$ ipython --no-banner

In [1]: import numpy as np

In [2]: from numpy import linalg as LA

In [3]: np.set_printoptions(suppress=True, linewidth=100)

In [4]: def rnd(a):
   ...:     return np.round(a, 2) + 0
   ...: 

In [5]: W0 = np.load("test16.npy")

In [6]: rnd(W0)
Out[6]: 
array([[-13.39,  -4.01,  -8.69,   0.  , -11.36],
       [-12.89,  10.02,   2.22,   0.  ,  11.34],
       [ 18.49,  -6.24,   3.02,   0.  ,  -3.2 ],
       [ 17.82,  -7.25,   1.97,   0.  ,  -5.08],
       [ 18.58,  -2.12,   6.2 ,   0.  ,   3.43],
       [ 16.27,   1.46,   7.97,   0.  ,   8.34],
       [-15.53,   9.04,   0.36,   0.  ,   8.79],
       [-18.76,   2.71,  -5.83,   0.  ,  -2.57],
       [-14.73,   9.41,   0.98,   0.  ,   9.68],
       [-15.13,  -2.59,  -8.35,   0.  ,  -9.73],
       [ -3.82,  10.44,   6.36,   0.  ,  15.36]])

In [7]: rnd(np.abs(W0).max())
Out[7]: np.float64(18.76)

In [8]: rnd(LA.svd(W0, compute_uv=False))
Out[8]: array([54.67, 37.57,  0.  ,  0.  ,  0.  ])

In [9]: rnd(W0.sum(axis=1))
Out[9]: array([-37.45,  10.68,  12.08,   7.46,  26.09,  34.04,   2.66, -24.45,   5.34, -35.8 ,  28.34])

In [10]: np.zeros(11, 5)
Traceback (most recent call last):
  Cell In[10], line 1
    np.zeros(11, 5)
TypeError: Cannot interpret '5' as a data type


In [11]: rnd(W0.sum(axis=0))
Out[11]: array([-23.07,  20.86,   6.21,   0.  ,  24.99])

In [12]: np.count_nonzero(W0)
Out[12]: np.int64(44)

In [13]: rnd(np.trace(LA.pinv(W0) @ W0))
Out[13]: np.float64(2.0)

In [14]: np.allclose(W0[:-1].T @ LA.lstsq(W0[:-1].T, W0[-1])[0], W0[-1])
Out[14]: True

In [15]: np.unique(W0.round(6), axis=0).shape
Out[15]: (11, 5)

In [16]: rnd(W0 @ LA.pinv(W0) @ W0)
Out[16]: 
array([[-13.39,  -4.01,  -8.69,   0.  , -11.36],
       [-12.89,  10.02,   2.22,   0.  ,  11.34],
       [ 18.49,  -6.24,   3.02,   0.  ,  -3.2 ],
       [ 17.82,  -7.25,   1.97,   0.  ,  -5.08],
       [ 18.58,  -2.12,   6.2 ,   0.  ,   3.43],
       [ 16.27,   1.46,   7.97,   0.  ,   8.34],
       [-15.53,   9.04,   0.36,   0.  ,   8.79],
       [-18.76,   2.71,  -5.83,   0.  ,  -2.57],
       [-14.73,   9.41,   0.98,   0.  ,   9.68],
       [-15.13,  -2.59,  -8.35,   0.  ,  -9.73],
       [ -3.82,  10.44,   6.36,   0.  ,  15.36]])

In [17]: LA.lstsq(W0[:-1].T, W0[-1])[2]
Out[17]: np.int32(2)

In [18]: def softmax(z):
    ...:     e = np.exp(z - z.max(axis=-1, keepdims=True))
    ...:     return e / e.sum(axis=-1, keepdims=True)
    ...: 

In [19]: rnd(softmax(W0).sum(axis=1))
Out[19]: array([1., 1., 1., 1., 1., 1., 1., 1., 1., 1., 1.])

In [20]: rnd(softmax(10 * W0[2]))
Out[20]: array([1., 0., 0., 0., 0.])

In [21]: S = W0 @ W0.T / np.sqrt(5)

In [22]: softmax(S).round(6).argmax(axis=1)
Out[22]: array([ 0,  1,  2,  3,  4,  5,  6,  7,  8,  9, 10])

In [23]: Uu, sigma, VT = LA.svd(W0, full_matrices=False)

In [24]: rnd(np.sqrt((sigma ** 2).sum())), rnd(LA.norm(W0))
Out[24]: (np.float64(66.33), np.float64(66.33))

In [25]: rnd(Uu.T @ W0 @ VT.T)
Out[25]: 
array([[54.67,  0.  ,  0.  ,  0.  ,  0.  ],
       [ 0.  , 37.57,  0.  ,  0.  ,  0.  ],
       [ 0.  ,  0.  ,  0.  ,  0.  ,  0.  ],
       [ 0.  ,  0.  ,  0.  ,  0.  ,  0.  ],
       [ 0.  ,  0.  ,  0.  ,  0.  ,  0.  ]])

In [26]: rnd(Uu.T @ Uu)
Out[26]: 
array([[1., 0., 0., 0., 0.],
       [0., 1., 0., 0., 0.],
       [0., 0., 1., 0., 0.],
       [0., 0., 0., 1., 0.],
       [0., 0., 0., 0., 1.]])

In [27]: (sigma > 1e-8).sum()
Out[27]: np.int64(2)

In [28]: rnd(sigma)
Out[28]: array([54.67, 37.57,  0.  ,  0.  ,  0.  ])

In [29]: rnd(sigma / sigma[0])
Out[29]: array([1.  , 0.69, 0.  , 0.  , 0.  ])

In [30]: np.abs(Uu[:, 0]).round(6).argmax()
Out[30]: np.int64(2)

In [31]: blk = np.stack([W0, -1 * W0, W0[::-1]])

In [32]: LA.matrix_rank(blk.reshape(3, -1))
Out[32]: np.int64(2)

In [33]: rnd(LA.norm(blk, axis=(1, 2)))
Out[33]: array([66.33, 66.33, 66.33])

In [34]: rnd(np.einsum("bij,cij->bc", blk, blk))
Out[34]: 
array([[ 4400.  , -4400.  , -1934.19],
       [-4400.  ,  4400.  ,  1934.19],
       [-1934.19,  1934.19,  4400.  ]])

In [35]: mat = np.load("sample7.npy")

In [36]: mat
Out[36]: 
array([[2, 0, 0, 0, 0, 0, 0],
       [0, 0, 0, 0, 0, 2, 0],
       [0, 0, 0, 0, 0, 0, 0],
       [0, 0, 0, 0, 0, 0, 1],
       [0, 2, 0, 0, 0, 0, 0],
       [0, 0, 2, 0, 0, 0, 0],
       [0, 0, 0, 0, 2, 0, 0]])

In [37]: B = np.array([[0, 1], [5, 3], [1, 1], [3, 5], [2, 3], [4, 3], [3, 1]])

In [38]: np.einsum("ij,ij->i", mat, mat)
Out[38]: array([4, 4, 0, 1, 4, 4, 4])

In [39]: np.vstack([mat, B.T]).shape
Out[39]: (9, 7)

In [40]: LA.matrix_rank(mat @ B)
Out[40]: np.int64(2)

In [41]: np.einsum("ik,kj->ij", mat, B)
Out[41]: 
array([[ 0,  2],
       [ 8,  6],
       [ 0,  0],
       [ 3,  1],
       [10,  6],
       [ 2,  2],
       [ 4,  6]])

In [42]: B.T @ mat.T
Out[42]: 
array([[ 0,  8,  0,  3, 10,  2,  4],
       [ 2,  6,  0,  1,  6,  2,  6]])

In [43]: mat @ B
Out[43]: 
array([[ 0,  2],
       [ 8,  6],
       [ 0,  0],
       [ 3,  1],
       [10,  6],
       [ 2,  2],
       [ 4,  6]])

In [44]: np.einsum("ij->j", mat)
Out[44]: array([2, 2, 2, 0, 2, 2, 1])

In [45]: rnd(LA.svd(mat, compute_uv=False))
Out[45]: array([2., 2., 2., 2., 2., 1., 0.])

In [46]: mat.T @ mat
Out[46]: 
array([[4, 0, 0, 0, 0, 0, 0],
       [0, 4, 0, 0, 0, 0, 0],
       [0, 0, 4, 0, 0, 0, 0],
       [0, 0, 0, 0, 0, 0, 0],
       [0, 0, 0, 0, 4, 0, 0],
       [0, 0, 0, 0, 0, 4, 0],
       [0, 0, 0, 0, 0, 0, 1]])

In [47]: E = np.load("data.npy")

In [48]: rnd(E)
Out[48]: 
array([[0.2 , 0.  , 0.  , 0.2 , 0.2 , 0.  , 0.2 , 0.  , 0.2 ],
       [0.25, 0.5 , 0.  , 0.  , 0.25, 0.  , 0.  , 0.  , 0.  ],
       [0.2 , 0.  , 0.4 , 0.  , 0.  , 0.2 , 0.2 , 0.  , 0.  ],
       [0.  , 0.  , 0.  , 0.67, 0.  , 0.33, 0.  , 0.  , 0.  ],
       [0.33, 0.  , 0.33, 0.  , 0.33, 0.  , 0.  , 0.  , 0.  ],
       [0.  , 0.  , 0.  , 0.  , 0.  , 0.5 , 0.  , 0.  , 0.5 ],
       [0.  , 0.  , 0.  , 0.  , 0.  , 0.  , 1.  , 0.  , 0.  ],
       [0.25, 0.  , 0.  , 0.25, 0.  , 0.25, 0.  , 0.25, 0.  ],
       [0.5 , 0.  , 0.  , 0.  , 0.  , 0.  , 0.  , 0.  , 0.5 ]])

In [49]: gram = E.T @ E

In [50]: np.allclose(gram, gram.T)
Out[50]: True

In [51]: LA.matrix_rank(gram)
Out[51]: np.int64(9)

In [52]: rnd(np.diag(gram))
Out[52]: array([0.57, 0.25, 0.27, 0.55, 0.21, 0.46, 1.08, 0.06, 0.54])

In [53]: vec = np.array([2, 2, -1, 3, 1, -1, 0, 2, 2])

In [54]: (E @ vec).argmax()
Out[54]: np.int64(8)

In [55]: rnd(E @ (2 * vec))
Out[55]: array([ 3.2 ,  3.5 , -0.4 ,  3.33,  1.33,  1.  ,  0.  ,  3.  ,  4.  ])

In [56]: np.sign((E @ vec).round(6))
Out[56]: array([ 1.,  1., -1.,  1.,  1.,  1.,  0.,  1.,  1.])

In [57]: LA.norm(E @ vec) <= LA.norm(E, 2) * LA.norm(vec) + 1e-9
Out[57]: np.True_

In [58]: rnd(E @ np.eye(9)[3])
Out[58]: array([0.2 , 0.  , 0.  , 0.67, 0.  , 0.  , 0.  , 0.25, 0.  ])

In [59]: rnd(E * vec)
Out[59]: 
array([[ 0.4 ,  0.  ,  0.  ,  0.6 ,  0.2 ,  0.  ,  0.  ,  0.  ,  0.4 ],
       [ 0.5 ,  1.  ,  0.  ,  0.  ,  0.25,  0.  ,  0.  ,  0.  ,  0.  ],
       [ 0.4 ,  0.  , -0.4 ,  0.  ,  0.  , -0.2 ,  0.  ,  0.  ,  0.  ],
       [ 0.  ,  0.  ,  0.  ,  2.  ,  0.  , -0.33,  0.  ,  0.  ,  0.  ],
       [ 0.67,  0.  , -0.33,  0.  ,  0.33,  0.  ,  0.  ,  0.  ,  0.  ],
       [ 0.  ,  0.  ,  0.  ,  0.  ,  0.  , -0.5 ,  0.  ,  0.  ,  1.  ],
       [ 0.  ,  0.  ,  0.  ,  0.  ,  0.  ,  0.  ,  0.  ,  0.  ,  0.  ],
       [ 0.5 ,  0.  ,  0.  ,  0.75,  0.  , -0.25,  0.  ,  0.5 ,  0.  ],
       [ 1.  ,  0.  ,  0.  ,  0.  ,  0.  ,  0.  ,  0.  ,  0.  ,  1.  ]])

In [60]: C = np.array([[1, 3, 3, 4, 2, 1, 0, 3, 0, 1, 4, 2, 2],
    ...:     [3, 3, 1, 2, 2, 0, 3, 0, 5, 2, 4, 2, 4],
    ...:     [0, 2, 1, 2, 1, 4, 4, 4, 1, 1, 0, 2, 4]])

In [61]: rng = np.random.default_rng(424)

In [62]: arr = rng.normal(size=(15, 3)) @ C + np.array([4, 3, -1, 5, -5, -2, 1, 4, 0, 0, -2, 0, -4])

In [63]: rnd(arr)
Out[63]: 
array([[  2.25,  -1.93,  -6.36,  -1.89,  -8.39,  -2.63,   2.44,  -0.45,   0.58,  -1.48,  -9.43,
         -3.07,  -6.33],
       [  4.5 ,   6.64,   2.2 ,   9.64,  -2.8 ,   1.65,   3.39,   9.41,   0.06,   1.32,   1.  ,
          2.89,   0.02],
       [  4.6 ,   5.39,   1.39,   8.23,  -3.44,  -0.76,   1.28,   6.79,  -0.18,   0.78,   0.88,
          1.67,  -2.22],
       [  8.5 ,  14.53,   6.37,  16.91,   1.99,   7.83,  12.51,  16.65,   7.25,   5.57,   7.76,
          9.09,  11.36],
       [  4.64,   0.43,  -4.53,   0.51,  -6.61,  -4.58,   1.62,  -1.14,   2.88,  -0.33,  -4.56,
         -1.93,  -5.3 ],
       [  1.49,   2.89,   1.22,   7.21,  -5.1 ,  -0.55,  -2.29,   7.68,  -5.96,  -1.22,  -2.37,
         -0.02,  -6.27],
       [  3.95,   0.24,  -3.31,   1.51,  -6.57,  -5.74,  -1.66,  -0.86,   0.07,  -1.01,  -3.56,
         -2.37,  -7.61],
       [  8.88,  15.29,  10.29,  20.43,   3.15,   2.1 ,   2.83,  15.24,   2.31,   4.58,  14.04,
          8.28,   5.42],
       [  0.79,   0.94,  -2.7 ,   3.05,  -6.81,   2.45,   3.68,   7.01,  -2.86,  -1.09,  -8.2 ,
         -0.51,  -3.59],
       [  1.28,   1.68,  -0.71,   4.98,  -6.01,  -0.08,  -0.39,   6.51,  -4.61,  -1.31,  -4.84,
         -0.61,  -5.8 ],
       [  3.48,   3.41,   0.39,   6.47,  -4.66,  -2.11,  -0.95,   5.21,  -2.16,  -0.32,  -0.93,
          0.15,  -5.02],
       [  7.23,   9.98,   3.8 ,  12.38,  -0.6 ,   2.15,   6.16,  10.38,   4.29,   3.28,   5.27,
          5.16,   4.09],
       [ 12.19,  11.22,   2.65,  11.21,   0.66,  -3.55,   6.56,   3.53,  12.22,   5.12,  10.35,
          5.13,   5.19],
       [  5.59,   6.07,   0.57,   7.78,  -3.14,   0.43,   4.66,   6.79,   2.92,   1.68,   0.59,
          2.42,   0.49],
       [ -2.89,  -4.32,  -5.75,  -1.82, -10.26,   1.18,  -0.03,   4.49,  -8.12,  -3.91, -14.78,
         -4.13,  -9.57]])

In [64]: Uu, sigma, VT = LA.svd(arr)

In [65]: evecs = VT[:(sigma > 1e-8).sum()]

In [66]: vec = arr[6] + -1 * arr[7] + rng.integers(2) * np.eye(13)[2]

In [67]: rnd(vec)
Out[67]: 
array([ -4.93, -15.05, -13.59, -18.92,  -9.72,  -7.83,  -4.49, -16.1 ,  -2.24,  -5.59, -17.6 ,
       -10.65, -13.02])

In [68]: rnd(LA.norm(vec - evecs.T @ evecs @ vec))
Out[68]: np.float64(0.0)

In [69]: LA.matrix_rank(np.vstack([arr, vec]))
Out[69]: np.int64(4)

In [70]: rnd(np.diag(evecs.T @ evecs))
Out[70]: array([0.3 , 0.19, 0.19, 0.38, 0.31, 0.35, 0.41, 0.45, 0.45, 0.04, 0.47, 0.07, 0.39])

In [71]: rnd(LA.norm(arr, 2) / LA.norm(arr))
Out[71]: np.float64(0.82)

In [72]: LA.matrix_rank(arr, rtol=0.1)
Out[72]: np.int64(4)

In [73]: np.argsort(-LA.norm(arr, axis=0).round(6), kind="stable")[:3]
Out[73]: array([ 3,  7, 10])
